$ python3 -q
>>> import numpy as np
>>> np.set_printoptions(precision=3, suppress=True, linewidth=120, sign=" ")
>>> E = np.loadtxt("mat.csv", delimiter=",")
>>> E
array([[ 1.974,  5.01 , -3.011],
       [ 1.969,  4.978, -3.004],
       [ 2.019,  5.01 , -3.027],
       [ 2.013,  4.997, -3.002],
       [ 2.   ,  5.002, -2.957],
       [ 2.037,  5.   , -2.997],
       [ 2.   ,  5.033, -2.99 ],
       [ 2.016,  4.997, -2.991],
       [ 1.969,  5.004, -3.02 ],
       [-1.947, -5.   , -3.016],
       [-2.009, -4.982, -3.021],
       [-2.002, -5.003, -2.99 ],
       [-1.987, -4.996, -3.   ],
       [-1.994, -5.   , -2.999],
       [-2.022, -5.007, -2.967],
       [-1.998, -5.019, -2.997],
       [-1.994, -5.016, -2.998],
       [-1.988, -5.003, -2.959],
       [-4.986,  1.982, -3.021],
       [-5.028,  1.989, -2.967],
       [-5.003,  1.983, -3.018],
       [-5.   ,  2.014, -2.992],
       [-5.005,  2.015, -2.963],
       [-5.01 ,  2.027, -2.994],
       [-4.966,  2.014, -2.999],
       [-4.975,  1.973, -2.98 ],
       [-5.03 ,  1.985, -3.002]])
>>> np.linalg.norm(E, axis=1).argmax()
np.int64(2)
>>> np.round(np.linalg.norm(E[9], 1), 3), round(float(np.linalg.norm(E[9], np.inf)), 3)
(np.float64(9.963), 5.0)
>>> np.linalg.norm(E, axis=0)
array([ 17.228,  22.057,  15.566])
>>> round(np.linalg.norm(E[9] - E[15]), 3)
np.float64(0.058)
>>> Xs = (E - E.mean(axis=0)) / E.std(axis=0)
>>> np.argwhere(np.abs(Xs) > 2)
array([], shape=(0, 2), dtype=int64)
>>> Xs.std(axis=0)
array([ 1.,  1.,  1.])
>>> beta = np.linalg.lstsq(np.delete(Xs, 1, axis=1), Xs[:, 1])[0]
>>> np.abs(beta).argmax()
np.int64(0)
>>> round(float(1 - np.var(Xs[:, 1] - np.delete(Xs, 1, axis=1) @ beta)), 3)
0.138
>>> Q, _ = np.linalg.qr(np.array([[2.1, 0.3, 1.1], [-1.0, 0.0, 0.1], [0.1, 0.5, -0.9]]))
>>> A = 5 * Q
>>> A
array([[-4.51 , -0.362, -2.128],
       [ 2.148, -1.243, -4.341],
       [-0.215, -4.829,  1.277]])
>>> np.round(A.T @ A, 3) + 0
array([[ 25.,   0.,   0.],
       [  0.,  25.,   0.],
       [  0.,   0.,  25.]])
>>> np.linalg.pinv(A)
array([[-0.18 ,  0.086, -0.009],
       [-0.014, -0.05 , -0.193],
       [-0.085, -0.174,  0.051]])
>>> rng = np.random.default_rng(2148)
>>> idx = rng.permutation(3)
>>> M2 = A[:, idx] * rng.choice([-1, 1], 3)
>>> M2
array([[ 2.128, -0.362, -4.51 ],
       [ 4.341, -1.243,  2.148],
       [-1.277, -4.829, -0.215]])
>>> U, _, Vh = np.linalg.svd(A.T @ M2)
>>> idx
array([ 2,  1,  0])
>>> np.round(U @ Vh, 3) + 0
array([[ 0.,  0.,  1.],
       [ 0.,  1.,  0.],
       [-1.,  0.,  0.]])
>>> vec = np.array([7, 2, 1])
>>> target = A @ vec
>>> beta, lr = np.zeros(3), 1 / np.linalg.norm(A, 2) ** 2
>>> for i in range(25):
...     beta -= lr * A.T @ (A @ beta - target)
...     if i % 5 == 0: print(i, round(np.linalg.norm(A @ beta - target), 3))
... 
0 0.0
5 0.0
10 0.0
15 0.0
20 0.0
>>> round(np.linalg.cond(A), 3)
np.float64(1.0)
>>> M2 = A + rng.integers(-2, 3, (3, 1)) @ rng.integers(-2, 3, (1, 3))
>>> M2
array([[-4.51 , -0.362, -2.128],
       [ 2.148, -1.243, -4.341],
       [-1.215, -5.829,  1.277]])
>>> np.abs(M2 - A).sum(axis=1)
array([ 0.,  0.,  2.])
>>> M2 - A
array([[ 0.,  0.,  0.],
       [ 0.,  0.,  0.],
       [-1., -1.,  0.]])
>>> idx = rng.permutation(3)
>>> idx
array([ 2,  0,  1])
>>> M2 = A[idx][:, idx]
>>> np.diag(M2)
array([ 1.277, -4.51 , -1.243])
>>> round(float(np.trace(M2)), 3)
-4.476
>>> M2
array([[ 1.277, -0.215, -4.829],
       [-2.128, -4.51 , -0.362],
       [-4.341,  2.148, -1.243]])
>>> W2 = np.array([[2, 1, -3], [-2, -3, 2], [3, -2, 2]])
>>> m1 = (rng.random((26, 3)) < 0.25) @ W2
>>> m1
array([[ 3, -2,  2],
       [ 0,  0,  0],
       [ 0,  0,  0],
       [ 3, -2,  2],
       [ 0,  0,  0],
       [ 0,  0,  0],
       [ 0,  0,  0],
       [ 0,  0,  0],
       [ 3, -2,  2],
       [ 2,  1, -3],
       [ 0,  0,  0],
       [ 0,  0,  0],
       [-2, -3,  2],
       [ 2,  1, -3],
       [ 2,  1, -3],
       [-2, -3,  2],
       [-2, -3,  2],
       [ 0,  0,  0],
       [ 0,  0,  0],
       [ 2,  1, -3],
       [ 3, -2,  2],
       [-2, -3,  2],
       [ 0,  0,  0],
       [-2, -3,  2],
       [ 2,  1, -3],
       [ 0,  0,  0]])
>>> # row 2 repeats row 1
>>> M2 = np.c_[m1[:, :2] @ np.array([[-1, 5], [5, 2]]), np.array([3, -3, 3, -3, -2, -3, -3, 3, -2, 2, -2, -2, 1, -1, -2, -2, 1, -3, 1, 0, 3, -1, 3, 2, 1, -1])]
>>> M2
array([[-13,  11,   3],
       [  0,   0,  -3],
       [  0,   0,   3],
       [-13,  11,  -3],
       [  0,   0,  -2],
       [  0,   0,  -3],
       [  0,   0,  -3],
       [  0,   0,   3],
       [-13,  11,  -2],
       [  3,  12,   2],
       [  0,   0,  -2],
       [  0,   0,  -2],
       [-13, -16,   1],
       [  3,  12,  -1],
       [  3,  12,  -2],
       [-13, -16,  -2],
       [-13, -16,   1],
       [  0,   0,  -3],
       [  0,   0,   1],
       [  3,  12,   0],
       [-13,  11,   3],
       [-13, -16,  -1],
       [  0,   0,   3],
       [-13, -16,   2],
       [  3,  12,   1],
       [  0,   0,  -1]])
>>> np.round(np.linalg.lstsq(m1, M2[:, 0])[0], 3) + 0
array([-1.,  5.,  0.])
>>> np.linalg.matrix_rank(np.c_[m1, M2])
np.int64(4)
>>> np.linalg.matrix_rank(M2)
np.int64(3)
>>> np.linalg.norm(np.linalg.qr(m1)[0].T @ M2, axis=0) ** 2 / ((M2 ** 2).sum(axis=0) + 1e-12)
array([ 1.   ,  1.   ,  0.003])
>>> np.round(np.linalg.norm(M2 - m1 @ np.linalg.lstsq(m1, M2)[0], axis=0), 3) + 0
array([  0.   ,   0.   ,  11.338])
